In [1]: import numpy as np

In [2]: np.set_printoptions(precision=2, suppress=True, linewidth=140)

In [3]: W0 = np.load("run8.npy")

In [4]: W0
Out[4]: 
array([[ 19.,  28.,  28.,  36.,   0.,  20.,   8.,   4., -28.,  16.,  12.,   4.,  20.,  12., -32.],
       [ 28.,  52.,  49.,  63.,   0.,  35.,  14.,   7., -49.,  28.,  21.,   7.,  35.,  21., -56.],
       [ 28.,  49.,  52.,  63.,   0.,  35.,  14.,   7., -49.,  28.,  21.,   7.,  35.,  21., -56.],
       [ 36.,  63.,  63.,  84.,   0.,  45.,  18.,   9., -63.,  36.,  27.,   9.,  45.,  27., -72.],
       [  0.,   0.,   0.,   0.,   3.,   0.,   0.,   0.,   0.,   0.,   0.,   0.,   0.,   0.,   0.],
       [ 20.,  35.,  35.,  45.,   0.,  28.,  10.,   5., -35.,  20.,  15.,   5.,  25.,  15., -40.],
       [  8.,  14.,  14.,  18.,   0.,  10.,   7.,   2., -14.,   8.,   6.,   2.,  10.,   6., -16.],
       [  4.,   7.,   7.,   9.,   0.,   5.,   2.,   4.,  -7.,   4.,   3.,   1.,   5.,   3.,  -8.],
       [-28., -49., -49., -63.,   0., -35., -14.,  -7.,  52., -28., -21.,  -7., -35., -21.,  56.],
       [ 16.,  28.,  28.,  36.,   0.,  20.,   8.,   4., -28.,  19.,  12.,   4.,  20.,  12., -32.],
       [ 12.,  21.,  21.,  27.,   0.,  15.,   6.,   3., -21.,  12.,  12.,   3.,  15.,   9., -24.],
       [  4.,   7.,   7.,   9.,   0.,   5.,   2.,   1.,  -7.,   4.,   3.,   4.,   5.,   3.,  -8.],
       [ 20.,  35.,  35.,  45.,   0.,  25.,  10.,   5., -35.,  20.,  15.,   5.,  28.,  15., -40.],
       [ 12.,  21.,  21.,  27.,   0.,  15.,   6.,   3., -21.,  12.,   9.,   3.,  15.,  12., -24.],
       [-32., -56., -56., -72.,   0., -40., -16.,  -8.,  56., -32., -24.,  -8., -40., -24.,  67.]])

In [5]: u, v = W0[5], W0[4]

In [6]: u @ u
Out[6]: np.float64(10109.0)

In [7]: p = (u @ v) / (u @ u) * u

In [8]: v - p
Out[8]: array([0., 0., 0., 0., 3., 0., 0., 0., 0., 0., 0., 0., 0., 0., 0.])
